$ python -q
>>> import numpy as np
>>> import numpy.linalg as la
>>> np.set_printoptions(precision=1, suppress=True, linewidth=160)
>>> feats = np.load("run6.npy")
>>> print(feats.round(1) + 0)
[[-0.7  0.  -0.2 -0.7]
 [ 0.5 -0.1  0.5 -0.7]
 [ 0.5 -0.2 -0.8 -0.2]
 [-0.2 -1.   0.1  0.1]]
>>> print(np.round(feats.T @ feats, 1) + 0)
[[1. 0. 0. 0.]
 [0. 1. 0. 0.]
 [0. 0. 1. 0.]
 [0. 0. 0. 1.]]
>>> print(la.norm(feats, axis=0))
[1. 1. 1. 1.]
>>> r0, g = feats[0], feats[1]
>>> print(round(r0 @ r0, 1))
1.0
>>> p = (r0 @ g) / (r0 @ r0) * r0
>>> print(np.round(np.outer(r0, g), 1) + 0)
[[-0.3  0.  -0.4  0.5]
 [ 0.   0.   0.   0. ]
 [-0.1  0.  -0.1  0.2]
 [-0.3  0.  -0.3  0.5]]
>>> print(g - p)
[ 0.5 -0.1  0.5 -0.7]
>>> K = np.load("data.npy")
>>> print(K)
[[ 7.5 -1.7 -3.6]
 [ 7.  -1.4 -3.1]
 [ 4.3 -0.3 -1. ]
 [ 3.8 -0.2 -0.7]
 [ 1.3  0.   0.1]
 [ 0.6 -0.1  0.1]
 [ 0.5  1.2  0.4]
 [ 1.4  2.8  1.3]
 [ 2.6  5.3  2.8]
 [ 5.2 10.9  6.7]
 [ 6.9 15.1  9.8]]
>>> Uu, s, VT = la.svd(K)
>>> print(np.argmax(s[:-1] / (s[1:] + 1e-6)) + 1)
2
>>> print(s)
[24.9 12.9  0.9]
>>> M2 = Uu[:, :2] @ np.diag(s[:2]) @ VT[:2]
>>> print(la.matrix_rank(M2))
2
>>> print(la.matrix_rank(K, rtol=0.05))
2
>>> print(round(np.abs(K - M2).max(), 1))
0.3
>>> q, evecs = la.qr(K[:, :1])[0], la.qr(K[:, 1:])[0]
>>> s = la.svd(q.T @ evecs, compute_uv=False)
>>> print(round(la.norm(q @ q.T - evecs @ evecs.T, 2), 1))
1.0
>>> print(s)
[1.]
>>> print((s > 0.9).sum())
1
>>> arr = np.loadtxt("m.csv", delimiter=",")
>>> print(arr)
[[ 1.3 -6.5 -7.5]
 [ 2.7 -8.4 -4.7]
 [ 0.8 -5.8 -8.1]
 [-3.   8.7  4. ]
 [-0.7  5.6  8.2]
 [ 4.1 -5.6  7.2]
 [-4.4  7.4 -5.1]
 [ 4.4 -8.7  2.2]
 [ 4.2 -6.1  6.7]
 [-3.3  2.8 -9. ]
 [-1.5 -1.4 -9.8]
 [-1.7  7.2  6.8]
 [-4.1  9.1 -0.5]
 [ 2.6 -1.   9.6]
 [-1.6 -1.4 -9.8]
 [ 4.1 -5.8  7. ]
 [ 0.8 -5.9 -8.1]
 [-4.   5.3 -7.5]
 [ 2.5 -8.2 -5.1]
 [ 2.4 -8.1 -5.4]
 [-2.3  0.4 -9.7]
 [-3.   2.1 -9.3]
 [-4.4  7.3 -5.2]
 [-1.6 -1.4 -9.8]
 [-0.7 -3.2 -9.5]]
>>> # looks like rank 2
>>> print(la.matrix_rank(arr, rtol=0.1))
2
